$ python3 -q
>>> import numpy as np
>>> np.set_printoptions(suppress=True, linewidth=120)
>>> rd = lambda a: np.round(a, 3) + 0
>>> Z = 3 * np.array([[-0.4, -0.2, 0.4, -0.2, 0.8, 0.6, 1.1, 0.6, -0.4, -1.1, 0.1],
...     [-0.3, -1.5, -1.7, -0.2, 1.3, 0.1, -0.5, -0.9, -0.1, -0.9, -1.6],
...     [0.2, -0.4, 0.2, 1.6, -0.2, -2.0, 0.4, 0.4, 1.8, 0.3, -0.3]])
>>> rng = np.random.default_rng(4190)
>>> lab = rng.integers(0, 3, 31)
>>> A = Z[lab] + rng.normal(size=(31, 11))
>>> rd(A)
array([[-0.953, -5.065, -3.788, -1.592,  4.038,  0.605, -0.805, -2.376, -0.281, -2.886, -4.357],
       [-0.021, -2.547,  0.714,  5.638,  0.499, -6.445,  1.705,  0.806,  6.628,  0.873, -1.402],
       [-1.747, -4.5  , -5.421,  1.304,  3.527,  0.019, -1.838, -2.421, -0.376, -1.97 , -3.706],
       [-2.618,  0.835,  1.313, -1.343,  0.715,  1.333,  2.868,  1.452, -1.908, -4.318,  0.606],
       [-0.548,  0.871, -0.407, -0.983,  2.118,  1.642,  1.027,  2.124, -2.315, -3.259, -1.466],
       [ 1.177, -1.576,  0.018,  5.05 , -0.943, -6.37 ,  2.017,  2.019,  5.173,  1.248, -1.83 ],
       [ 0.441, -0.933,  0.355,  4.544, -0.856, -3.812,  1.23 ,  1.43 ,  2.96 ,  0.736, -0.91 ],
       [-0.71 , -0.945,  0.147,  4.777, -0.783, -6.3  ,  2.831,  0.582,  3.988,  0.84 , -0.728],
       [ 0.838, -0.984,  3.334, -0.643,  0.132,  1.908,  3.713,  1.085, -0.134, -2.472,  1.92 ],
       [ 0.043, -2.752,  1.124,  4.709, -1.806, -6.322,  0.182,  0.845,  5.401,  2.757, -0.499],
       [-0.623, -1.486,  2.608, -0.666,  3.229,  0.597,  3.325,  1.69 , -0.99 , -4.691,  0.744],
       [ 0.216, -1.835,  0.471,  5.259, -1.194, -5.526,  1.493,  1.807,  5.618, -0.019, -0.68 ],
       [ 0.537, -1.228,  1.316,  3.92 , -1.275, -4.83 ,  0.656,  1.967,  6.264,  1.495, -1.625],
       [ 0.119, -0.401,  0.223, -0.846,  3.684,  1.189,  3.269,  0.971,  0.175, -3.268,  1.528],
       [-1.368, -4.567, -6.251,  0.056,  3.122,  0.791, -1.042, -1.344, -1.087, -3.327, -5.756],
       [-1.633, -4.506, -4.83 , -1.421,  2.319, -0.085, -1.689, -2.847,  0.146, -4.893, -4.351],
       [ 0.724, -0.183,  2.018,  4.777, -0.483, -7.009,  3.215,  0.547,  5.1  , -1.08 , -0.43 ],
       [-0.628, -4.346, -3.197,  0.46 ,  4.569,  0.772, -2.453, -2.557,  0.4  , -2.788, -5.312],
       [ 0.356, -1.854,  0.234,  4.702,  0.766, -7.022,  3.036,  1.02 ,  6.117,  1.123, -0.621],
       [-1.32 , -4.532, -3.79 ,  0.12 ,  3.8  , -0.233, -0.565, -2.244, -0.049, -4.199, -5.124],
       [ 1.884, -1.7  ,  2.187,  5.228, -0.741, -4.109,  2.089,  1.215,  5.438,  1.386, -0.722],
       [-1.21 , -4.753, -5.512, -1.954,  5.058,  2.134, -0.082, -2.003, -0.217, -2.012, -4.41 ],
       [ 0.879, -4.304, -5.896, -0.631,  4.412, -0.022, -0.711, -1.704, -1.457, -2.054, -5.588],
       [-2.041, -4.318, -5.925, -0.167,  3.157,  1.213, -0.176, -3.677,  0.766, -4.072, -5.109],
       [ 1.387, -1.649,  2.986,  6.433, -0.908, -6.469,  1.2  ,  0.786,  5.283,  0.439,  0.165],
       [-1.418,  1.77 ,  0.903, -0.691,  3.692,  2.384,  3.062,  3.06 , -2.073, -2.318,  1.244],
       [-1.844, -3.086, -5.616, -0.286,  3.856,  0.627, -2.049, -2.66 ,  1.096, -2.45 , -4.105],
       [-0.074, -0.274,  0.84 ,  4.173, -2.035, -4.781,  1.547,  1.158,  5.807,  0.872, -1.18 ],
       [ 0.777, -2.182,  1.856,  5.463, -0.321, -4.724,  0.811,  1.33 ,  5.261, -0.409, -1.863],
       [ 2.229, -1.6  ,  0.82 ,  4.75 , -2.426, -6.26 ,  0.857,  1.542,  6.432, -0.333, -2.244],
       [-0.086, -4.726, -5.006, -0.359,  4.311,  1.173, -3.779, -4.795,  1.033, -2.399, -5.189]])
>>> t = np.radians(90)
>>> r_ = np.eye(11)
>>> r_[8, 8] = r_[9, 9] = np.cos(t)
>>> r_[8, 9], r_[9, 8] = -np.sin(t), np.sin(t)
>>> rd(r_)
array([[ 1.,  0.,  0.,  0.,  0.,  0.,  0.,  0.,  0.,  0.,  0.],
       [ 0.,  1.,  0.,  0.,  0.,  0.,  0.,  0.,  0.,  0.,  0.],
       [ 0.,  0.,  1.,  0.,  0.,  0.,  0.,  0.,  0.,  0.,  0.],
       [ 0.,  0.,  0.,  1.,  0.,  0.,  0.,  0.,  0.,  0.,  0.],
       [ 0.,  0.,  0.,  0.,  1.,  0.,  0.,  0.,  0.,  0.,  0.],
       [ 0.,  0.,  0.,  0.,  0.,  1.,  0.,  0.,  0.,  0.,  0.],
       [ 0.,  0.,  0.,  0.,  0.,  0.,  1.,  0.,  0.,  0.,  0.],
       [ 0.,  0.,  0.,  0.,  0.,  0.,  0.,  1.,  0.,  0.,  0.],
       [ 0.,  0.,  0.,  0.,  0.,  0.,  0.,  0.,  0., -1.,  0.],
       [ 0.,  0.,  0.,  0.,  0.,  0.,  0.,  0.,  1.,  0.,  0.],
       [ 0.,  0.,  0.,  0.,  0.,  0.,  0.,  0.,  0.,  0.,  1.]])
>>> B = A @ r_.T
>>> rd(np.abs(B - A).max(axis=0))
array([0.   , 0.   , 0.   , 0.   , 0.   , 0.   , 0.   , 0.   , 8.158, 6.765, 0.   ])
>>> rd(np.linalg.det(r_)), np.trace(r_)
(np.float64(1.0), np.float64(9.0))
>>> rd(np.linalg.svd(A, compute_uv=False)), rd(np.linalg.svd(B, compute_uv=False))
(array([38.221, 32.958, 14.872,  6.358,  5.908,  5.15 ,  4.369,  4.134,  3.747,  3.131,  2.41 ]), array([38.221, 32.958, 14.872,  6.358,  5.908,  5.15 ,  4.369,  4.134,  3.747,  3.131,  2.41 ]))
>>> np.allclose(A @ A.T, B @ B.T)
True
